% ipython --no-banner

In [1]: import numpy as np

In [2]: np.set_printoptions(suppress=True, linewidth=100)

In [3]: rd = lambda a: np.round(a, 3) + 0

In [4]: W0 = np.load("arr.npy")

In [5]: rd(W0)
Out[5]: 
array([[0.265, 0.441],
       [0.441, 0.735]])

In [6]: evals, vecs = np.linalg.eigh(W0)

In [7]: x = np.array([3, -4])

In [8]: rd(np.abs(W0).sum(axis=1).max()), np.abs(evals).max()
Out[8]: (np.float64(1.176), np.float64(1.0))

In [9]: (np.sign(vecs[:, -1].round(6)) == np.sign(vecs[0, -1].round(6))).astype(int)
Out[9]: array([1, 1])

In [10]: print(rd(x @ W0 @ x / (x @ x)), rd(evals[0]), evals[-1])
0.142 0.0 1.0

In [11]: print(rd(np.linalg.eigvalsh(W0[1:, 1:])))
[0.735]

In [12]: evals, vecs = np.linalg.eigh(W0)

In [13]: rd(np.linalg.svd(W0, compute_uv=False))
Out[13]: array([1., 0.])

In [14]: rd(np.abs(vecs[:, -1]))
Out[14]: array([0.514, 0.857])

In [15]: print(np.abs(vecs[:, -1]).round(6).argmax())
1

In [16]: print((evals > 1e-8).sum(), (evals < -1e-8).sum())
1 0

In [17]: rd(np.linalg.eigvalsh(W0 @ W0))
Out[17]: array([0., 1.])

In [18]: E = np.loadtxt("m.csv", delimiter=",")

In [19]: E
Out[19]: 
array([[ 4.   ,  3.106, -0.894],
       [ 4.   ,  4.428,  0.428],
       [ 4.   ,  3.651, -0.349],
       [ 4.   ,  5.043,  1.043],
       [ 4.   ,  4.497,  0.497],
       [ 4.   ,  3.622, -0.378],
       [ 4.   ,  3.756, -0.244],
       [ 4.   ,  4.379,  0.379],
       [ 4.   ,  3.949, -0.051],
       [ 4.   ,  2.556, -1.444]])

In [20]: rd(np.trace(np.linalg.pinv(E) @ E))
Out[20]: np.float64(2.0)

In [21]: np.unique(E.round(6), axis=0).shape
Out[21]: (10, 3)

In [22]: np.linalg.lstsq(E[:-1].T, E[-1])[2]
Out[22]: np.int32(2)

In [23]: Uu, sv, Vh = np.linalg.svd(E)

In [24]: vecs = Vh[:(sv > 1e-8).sum()]

In [25]: rng = np.random.default_rng(88062)

In [26]: x = E[1] + 5 * E[8] + rng.integers(2) * np.eye(3)[1]

In [27]: x
Out[27]: array([24.   , 25.173,  0.173])

In [28]: print(np.allclose(vecs.T @ vecs @ x, x))
False

In [29]: np.linalg.matrix_rank(np.vstack([E, x]))
Out[29]: np.int64(3)

In [30]: rd(np.linalg.norm(x - vecs.T @ vecs @ x))
Out[30]: np.float64(0.577)

In [31]: rd(vecs.T @ vecs)
Out[31]: 
array([[ 0.667,  0.333, -0.333],
       [ 0.333,  0.667,  0.333],
       [-0.333,  0.333,  0.667]])

In [32]: rank = np.linalg.matrix_rank(E)

In [33]: rank
Out[33]: np.int64(2)

In [34]: N = np.linalg.svd(E)[2][rank:].T

In [35]: rd(E @ N)
Out[35]: 
array([[0.],
       [0.],
       [0.],
       [0.],
       [0.],
       [0.],
       [0.],
       [0.],
       [0.],
       [0.]])

In [36]: np.allclose(E @ N, 0)
Out[36]: True

In [37]: [int(np.linalg.matrix_rank(E[:, :j + 1])) for j in range(3)]
Out[37]: [1, 2, 2]

In [38]: [int(np.linalg.matrix_rank(E[:i])) for i in range(1, len(E) + 1)]
Out[38]: [1, 2, 2, 2, 2, 2, 2, 2, 2, 2]

In [39]: rd(N @ N.T)
Out[39]: 
array([[ 0.333, -0.333,  0.333],
       [-0.333,  0.333, -0.333],
       [ 0.333, -0.333,  0.333]])

In [40]: r0 = np.array([0, -2, 1])

In [41]: rd(np.convolve(E[0], r0))
Out[41]: array([ 0.   , -8.   , -2.212,  4.894, -0.894])

In [42]: data = np.load("test10.npy")

In [43]: data
Out[43]: 
array([[1. , 0.9],
       [0.9, 1. ]])

In [44]: x = np.array([5, 3])

In [45]: y = data @ x

In [46]: beta, lr = np.zeros(2), 1 / np.linalg.norm(data, 2) ** 2

In [47]: for i in range(250):
    ...:     beta -= lr * data.T @ (data @ beta - y)
    ...:     if i % 50 == 0: print(i, round(np.linalg.norm(data @ beta - y), 3))
    ...: 
0 0.141
50 0.123
100 0.107
150 0.093
200 0.081

In [48]: rd(beta)
Out[48]: array([4.5, 3.5])

In [49]: [round(float(x), 3) for x in np.linalg.svd(E, compute_uv=False)[:3]]
Out[49]: [17.73, 2.699, 0.0]

In [50]: np.linalg.cond(E) > 100
Out[50]: np.True_

In [51]: np.argsort(-np.linalg.norm(E, axis=0).round(6), kind="stable")[:3]
Out[51]: array([0, 1, 2])

In [52]: np.linalg.matrix_rank(data, rtol=0.1)
Out[52]: np.int64(1)

In [53]: print(rd(np.linalg.norm(data, 2) / np.linalg.norm(data)))
0.999

In [54]: [round(float(x), 3) for x in np.linalg.svd(data, compute_uv=False)[:3]]
Out[54]: [1.9, 0.1]

In [55]: rd(np.abs(np.linalg.svd(data)[2][-1]))
Out[55]: array([0.707, 0.707])

In [56]: Uu, sv, Vh = np.linalg.svd(data)

In [57]: print(np.argmax(sv[:-1] / (sv[1:] + 1e-6)) + 1)
1

In [58]: other = Uu[:, :1] @ np.diag(sv[:1]) @ Vh[:1]

In [59]: np.linalg.matrix_rank(other)
Out[59]: np.int64(1)

In [60]: q, Rm = np.linalg.qr(data)

In [61]: np.allclose(Rm.T @ Rm, data.T @ data)
Out[61]: True

In [62]: rd(q.T @ q)
Out[62]: 
array([[1., 0.],
       [0., 1.]])

In [63]: rd(q)
Out[63]: 
array([[-0.743, -0.669],
       [-0.669,  0.743]])

In [64]: rd(q @ Rm)
Out[64]: 
array([[1. , 0.9],
       [0.9, 1. ]])

In [65]: rd(abs(Rm[0, 0])), rd(np.linalg.norm(data[:, 0]))
Out[65]: (np.float64(1.345), np.float64(1.345))

In [66]: arr = np.load("block7.npy")

In [67]: print(arr)
[[ 0  0  0  0]
 [-3 -1  0  0]
 [ 1  2  3  0]
 [ 0  2 -1  3]]

In [68]: print(np.linalg.matrix_power(arr - np.diag(np.diag(arr)), 4))
[[0 0 0 0]
 [0 0 0 0]
 [0 0 0 0]
 [0 0 0 0]]

In [69]: [int(np.linalg.matrix_rank(np.linalg.matrix_power(arr, p))) for p in range(1, 5)]
Out[69]: [3, 3, 3, 3]

In [70]: rd(np.trace(np.linalg.pinv(arr) @ arr))
Out[70]: np.float64(3.0)

In [71]: np.abs(np.diag(np.linalg.qr(arr)[1])) > 1e-9
Out[71]: array([ True,  True,  True, False])

In [72]: Uu, sv, Vh = np.linalg.svd(arr)

In [73]: vecs = Vh[:(sv > 1e-8).sum()]

In [74]: x = arr[0] + 3 * arr[2] + rng.integers(2) * np.eye(4)[0]

In [75]: x
Out[75]: array([4., 6., 9., 0.])

In [76]: rd(np.diag(vecs.T @ vecs))
Out[76]: array([0.948, 0.534, 0.856, 0.662])

In [77]: print(rd(np.linalg.norm(x - vecs.T @ vecs @ x)))
0.228

In [78]: np.allclose(vecs.T @ vecs @ x, x)
Out[78]: False

In [79]: print((arr - arr.T) / 2)
[[ 0.   1.5 -0.5  0. ]
 [-1.5  0.  -1.  -1. ]
 [ 0.5  1.   0.   0.5]
 [ 0.   1.  -0.5  0. ]]

In [80]: print(np.trace(arr))
5

In [81]: rd(np.sort(np.abs(np.linalg.eigvals(arr))))
Out[81]: array([0., 1., 3., 3.])

In [82]: arr @ arr
Out[82]: 
array([[ 0,  0,  0,  0],
       [ 3,  1,  0,  0],
       [-3,  4,  9,  0],
       [-7,  2, -6,  9]])

In [83]: np.allclose(arr, arr.T)
Out[83]: False

In [84]: print(rd(np.abs(np.linalg.eigvals(arr)).max()))
3.0

In [85]: np.allclose(arr @ arr.T, arr.T @ arr)
Out[85]: False

In [86]: (arr + arr.T) / 2
Out[86]: 
array([[ 0. , -1.5,  0.5,  0. ],
       [-1.5, -1. ,  1. ,  1. ],
       [ 0.5,  1. ,  3. , -0.5],
       [ 0. ,  1. , -0.5,  3. ]])

In [87]: Uu, sv, Vh = np.linalg.svd(arr)

In [88]: print(np.argmax(sv[:-1] / (sv[1:] + 1e-6)) + 1)
3

In [89]: other = Uu[:, :3] @ np.diag(sv[:3]) @ Vh[:3]

In [90]: rd(np.linalg.norm(arr - other, 2)), rd(sv[3])
Out[90]: (np.float64(0.0), np.float64(0.0))

In [91]: X = np.loadtxt("layer15.csv", delimiter=",")

In [92]: X
Out[92]: 
array([[ 8.174, -2.8  , -8.325, -5.866],
       [ 7.735,  0.971, -6.621, -8.264],
       [-4.095, -0.625,  3.467,  6.014]])

In [93]: other = np.array([[0, 3, 0], [2, 0, 3]])

In [94]: W2 = np.kron(other, X)

In [95]: W2.shape
Out[95]: (6, 12)

In [96]: print(rd(np.linalg.norm(W2, 2)), rd(np.linalg.norm(other, 2) * np.linalg.norm(X, 2)))
72.11 72.11

In [97]: X.reshape(2, -1)
Out[97]: 
array([[ 8.174, -2.8  , -8.325, -5.866,  7.735,  0.971],
       [-6.621, -8.264, -4.095, -0.625,  3.467,  6.014]])

In [98]: X.reshape(-1, 2)
Out[98]: 
array([[ 8.174, -2.8  ],
       [-8.325, -5.866],
       [ 7.735,  0.971],
       [-6.621, -8.264],
       [-4.095, -0.625],
       [ 3.467,  6.014]])

In [99]: X.ravel(order="F")
Out[99]: 
array([ 8.174,  7.735, -4.095, -2.8  ,  0.971, -0.625, -8.325, -6.621,  3.467, -5.866, -8.264,
        6.014])

In [100]: blk = X.reshape(3, 2, -1)

In [101]: blk.transpose(1, 0, 2)
Out[101]: 
array([[[ 8.174, -2.8  ],
        [ 7.735,  0.971],
        [-4.095, -0.625]],

       [[-8.325, -5.866],
        [-6.621, -8.264],
        [ 3.467,  6.014]]])

In [102]: print(np.einsum("ihd,jhd->hij", blk, blk).shape)
(2, 3, 3)

In [103]: rd(blk.sum(axis=1))
Out[103]: 
array([[-0.151, -8.666],
       [ 1.114, -7.293],
       [-0.628,  5.389]])

In [104]: blk[:, 0]
Out[104]: 
array([[ 8.174, -2.8  ],
       [ 7.735,  0.971],
       [-4.095, -0.625]])

In [105]: print(rd(np.einsum("ihd,ihd->ih", blk, blk)))
[[ 74.654 103.716]
 [ 60.773 112.131]
 [ 17.16   48.188]]

In [106]: np.swapaxes(blk, 1, 2)[1]
Out[106]: 
array([[ 7.735, -6.621],
       [ 0.971, -8.264]])

In [107]: blk.shape
Out[107]: (3, 2, 2)

In [108]: rd(np.diff(X, axis=0))
Out[108]: 
array([[ -0.439,   3.771,   1.704,  -2.398],
       [-11.83 ,  -1.596,  10.088,  14.278]])

In [109]: rd(np.linalg.norm(X))
Out[109]: np.float64(20.411)

In [110]: np.unravel_index(np.abs(X).argmax(), X.shape)
Out[110]: (np.int64(0), np.int64(2))

In [111]: X.shape
Out[111]: (3, 4)

In [112]: np.abs(X).max()
Out[112]: np.float64(8.325)

In [113]: other = X / np.sqrt((X ** 2).mean(axis=1, keepdims=True))

In [114]: rd(np.linalg.norm(other, axis=1))
Out[114]: array([2., 2., 2.])

In [115]: print(rd(other[2]))
[-1.013 -0.155  0.858  1.488]

In [116]: W = np.array([[3, 3, 2], [3, 2, 0], [0, 0, 1], [2, 1, 0]])

In [117]: beta = np.array([2, 2, 2])

In [118]: hid = np.maximum(X @ W + beta, 0)

In [119]: rd((hid > 0).mean(axis=0))
Out[119]: array([0.667, 0.667, 0.667])

In [120]: rd(hid)
Out[120]: 
array([[ 6.39 , 15.056, 10.023],
       [11.59 , 18.883, 10.849],
       [ 0.   ,  0.   ,  0.   ]])

In [121]: (hid > 0).astype(int)
Out[121]: 
array([[1, 1, 1],
       [1, 1, 1],
       [0, 0, 0]])

In [122]: W2 = np.array([[-3, 6], [-5, 7], [1, 6]])

In [123]: print(rd(hid @ W2))
[[ -84.427  203.87 ]
 [-118.336  266.815]
 [   0.       0.   ]]
